$ python3 -q
>>> import numpy as np
>>> np.set_printoptions(precision=1, suppress=True, linewidth=100)
>>> A = np.array([[9, -1, 7, -5], [-5, 9, -1, 7], [7, -5, 9, -1], [-1, 7, -5, 9]])
>>> A2 = A / np.sqrt((A ** 2).mean(axis=1, keepdims=True))
>>> np.linalg.matrix_rank(A2) == np.linalg.matrix_rank(A)
np.True_
>>> A2[3]
array([-0.2,  1.1, -0.8,  1.4])
>>> r0, v = A[0], A[3]
>>> r0 @ v
np.int64(-96)
>>> p = (r0 @ v) / (r0 @ r0) * r0
>>> v - p
array([ 4.5,  6.4, -0.7,  5.9])
>>> round(np.linalg.norm(r0 + v) ** 2 + np.linalg.norm(r0 - v) ** 2, 1)
np.float64(624.0)
>>> p
array([-5.5,  0.6, -4.3,  3.1])
>>> np.linalg.matrix_rank(np.outer(r0, v))
np.int64(1)
>>> print(np.outer(r0, v))
[[ -9  63 -45  81]
 [  1  -7   5  -9]
 [ -7  49 -35  63]
 [  5 -35  25 -45]]
>>> (v - p) @ r0
np.float64(0.0)
>>> Uu, s, vt = np.linalg.svd(A, full_matrices=False)
>>> np.abs(Uu[:, 0]).round(6).argmax()
np.int64(0)
>>> np.round(Uu.T @ Uu, 1) + 0
array([[1., 0., 0., 0.],
       [0., 1., 0., 0.],
       [0., 0., 1., 0.],
       [0., 0., 0., 1.]])
>>> np.allclose(Uu * s @ vt, A)
True
>>> K = np.load("m.npy")
>>> K
array([[ 2., -1.,  0.,  1.],
       [ 0.,  2.,  2.,  3.],
       [ 0.,  2.,  1.,  3.],
       [ 0.,  2.,  1.,  0.]])
>>> A2 = K / np.linalg.norm(K, axis=1, keepdims=True)
>>> cov = A2 @ A2.T
>>> print(cov)
[[ 1.   0.1  0.1 -0.4]
 [ 0.1  1.   1.   0.7]
 [ 0.1  1.   1.   0.6]
 [-0.4  0.7  0.6  1. ]]
>>> cov[2]
array([0.1, 1. , 1. , 0.6])
>>> print(np.argwhere(np.triu(np.abs(cov) > 0.95, 1)))
[[1 2]]
>>> feats = np.load("data.npy")
>>> feats
array([[ 4,  4,  4],
       [ 4,  8,  8],
       [ 4,  8, 12]])
>>> rng = np.random.default_rng(32)
>>> A2 = feats + rng.integers(-2, 3, (3, 1)) @ rng.integers(-2, 3, (1, 3))
>>> A2
array([[ 4,  4,  2],
       [ 4,  8, 10],
       [ 4,  8, 10]])
>>> np.abs(A2 - feats).sum(axis=1)
array([2, 2, 2])
>>> np.linalg.svd(A2 - feats, compute_uv=False)
array([3.5, 0. , 0. ])
>>> np.linalg.matrix_rank(A2 - feats, tol=1e-8)
np.int64(1)
>>> labels = rng.permutation(3)
>>> print(labels)
[1 2 0]
>>> A2 = feats[labels][:, labels]
>>> A2
array([[ 8,  8,  4],
       [ 8, 12,  4],
       [ 4,  4,  4]])
>>> np.diag(A2)
array([ 8, 12,  4])
>>> np.sort(np.abs(np.linalg.eigvals(A2)))
array([ 1.2,  2.6, 20.2])
>>> np.trace(A2)
np.int64(24)
>>> s = 5 * 0.2 ** np.arange(3)
>>> J = rng.normal(size=(21, 3)) * rng.permutation(s)
>>> J.round(1) + 0
array([[-1.8,  8.4,  0.1],
       [-2.1, -5.3, -0.1],
       [ 0.3,  6.6,  0.1],
       [-0.4,  2.3,  0. ],
       [ 0.2, -3.3, -0.2],
       [ 1.3, -1.6,  0. ],
       [-0.6, -2.7, -0.1],
       [ 0.7,  6.1,  0.1],
       [-0.6, 14. ,  0.2],
       [ 0.9, -2.7,  0. ],
       [ 0.6, -8.7, -0.2],
       [ 0.4, 12.1,  0.1],
       [-1. , -6.1,  0.2],
       [-0.8, -1.7,  0.4],
       [ 0.1, -1.8, -0.2],
       [ 1.3,  6.6, -0.1],
       [-1.4, -0.6,  0.3],
       [ 0.5, -6.1,  0.1],
       [ 0.8, -0.2,  0. ],
       [ 0. , -2.5, -0.1],
       [-1.4, -6. , -0.3]])
>>> cov = J.T @ J
>>> np.round(np.trace(cov), 1), np.round((J ** 2).sum(), 1)
(np.float64(818.4), np.float64(818.4))
>>> np.linalg.eigvalsh(cov)[::-1]
array([797.7,  20.1,   0.5])
>>> np.linalg.svd(J, compute_uv=False) ** 2
array([797.7,  20.1,   0.5])
>>> print(np.diag(cov))
[ 20.3 797.5   0.6]
>>> cov
array([[ 20.3,  11.5,  -0.5],
       [ 11.5, 797.5,   7.6],
       [ -0.5,   7.6,   0.6]])
>>> T = np.stack([J, 5 * J, J[::-1]])
>>> print((T @ J.T).shape)
(3, 21, 21)
>>> np.linalg.matrix_rank(T.reshape(3, -1))
np.int64(2)
>>> vec = np.array([0, 4, 2])
>>> print(np.linalg.norm(J @ vec) <= np.linalg.norm(J, 2) * np.linalg.norm(vec) + 1e-9)
True
>>> np.round(J @ np.eye(3)[2], 1) + 0
array([ 0.1, -0.1,  0.1,  0. , -0.2,  0. , -0.1,  0.1,  0.2,  0. , -0.2,  0.1,  0.2,  0.4, -0.2,
       -0.1,  0.3,  0.1,  0. , -0.1, -0.3])
>>> (J @ vec).argmax()
np.int64(8)
>>> np.sign((J @ vec).round(6))
array([ 1., -1.,  1.,  1., -1., -1., -1.,  1.,  1., -1., -1.,  1., -1., -1., -1.,  1., -1., -1.,
       -1., -1., -1.])
>>> r0 = np.array([0, 2, 4])
>>> print(np.polyval(r0, J[13]))
[2.4 0.6 4.8]
>>> np.convolve(J[13], r0)
array([ 0. , -1.6, -6.7, -6.1,  1.6])
>>> np.cross(J[13, :3], J[12, :3])
array([ 2.1, -0.2,  3.2])
>>> A2 = J + rng.integers(-2, 3, (21, 1)) @ rng.integers(-2, 3, (1, 3))
>>> A2
array([[-3.8,  8.4, -0.9],
       [-0.1, -5.3,  0.9],
       [-3.7,  6.6, -1.9],
       [ 3.6,  2.3,  2. ],
       [ 4.2, -3.3,  1.8],
       [-0.7, -1.6, -1. ],
       [-2.6, -2.7, -1.1],
       [ 2.7,  6.1,  1.1],
       [ 3.4, 14. ,  2.2],
       [ 2.9, -2.7,  1. ],
       [ 4.6, -8.7,  1.8],
       [-1.6, 12.1, -0.9],
       [ 3. , -6.1,  2.2],
       [-4.8, -1.7, -1.6],
       [ 4.1, -1.8,  1.8],
       [ 3.3,  6.6,  0.9],
       [ 2.6, -0.6,  2.3],
       [-3.5, -6.1, -1.9],
       [-3.2, -0.2, -2. ],
       [ 2. , -2.5,  0.9],
       [ 0.6, -6. ,  0.7]])
>>> np.linalg.matrix_rank(A2 - J, tol=1e-8)
np.int64(1)
>>> print(np.abs(A2 - J).sum(axis=1))
[3. 3. 6. 6. 6. 3. 3. 3. 6. 3. 6. 3. 6. 6. 6. 3. 6. 6. 6. 3. 3.]
>>> np.round(np.linalg.svd(A2 - J, compute_uv=False), 1) + 0
array([16.4,  0. ,  0. ])
>>> A2 - J
array([[-2.,  0., -1.],
       [ 2.,  0.,  1.],
       [-4.,  0., -2.],
       [ 4.,  0.,  2.],
       [ 4.,  0.,  2.],
       [-2.,  0., -1.],
       [-2.,  0., -1.],
       [ 2.,  0.,  1.],
       [ 4.,  0.,  2.],
       [ 2.,  0.,  1.],
       [ 4.,  0.,  2.],
       [-2.,  0., -1.],
       [ 4.,  0.,  2.],
       [-4.,  0., -2.],
       [ 4.,  0.,  2.],
       [ 2.,  0.,  1.],
       [ 4.,  0.,  2.],
       [-4.,  0., -2.],
       [-4.,  0., -2.],
       [ 2.,  0.,  1.],
       [ 2.,  0.,  1.]])
>>> data = np.array([[3, -2, -1], [0, -1, 0], [0, 2, 1], [0, 2, 1]])
>>> Q, r_ = np.linalg.qr(data)
>>> print(np.trace(Q @ Q.T))
3.0
>>> r_
array([[ 3. , -2. , -1. ],
       [ 0. ,  3. ,  1.3],
       [ 0. ,  0. , -0.5]])
>>> A2 = np.array([[0, 2], [1, 2], [2, 0]])
>>> np.vstack([data, A2.T]).shape
(6, 3)
>>> print(np.einsum("ij,ij->i", data, data))
[14  1  5  5]
>>> A2 @ data
Traceback (most recent call last):
  File "<python-input-75>", line 1, in <module>
    A2 @ data
    ~~~^~~~~~
ValueError: matmul: Input operand 1 has a mismatch in its core dimension 0, with gufunc signature (n?,k),(k,m?)->(n?,m?) (size 4 is different from 2)
>>> np.einsum("ik,kj->ij", data, A2)
array([[-4,  2],
       [-1, -2],
       [ 4,  4],
       [ 4,  4]])
>>> np.linalg.matrix_rank(np.vstack([data, A2.T]))
np.int64(3)
>>> A2.T @ data.T
array([[-4, -1,  4,  4],
       [ 2, -2,  4,  4]])
>>> data @ A2
array([[-4,  2],
       [-1, -2],
       [ 4,  4],
       [ 4,  4]])
>>> Q, vecs = np.linalg.qr(data[:, :1])[0], np.linalg.qr(data[:, 1:])[0]
>>> s = np.linalg.svd(Q.T @ vecs, compute_uv=False)
>>> np.degrees(np.arccos(s.clip(0, 1)))
array([54.7])
>>> print(np.round(np.linalg.norm(Q @ Q.T - vecs @ vecs.T, 2), 1))
1.0
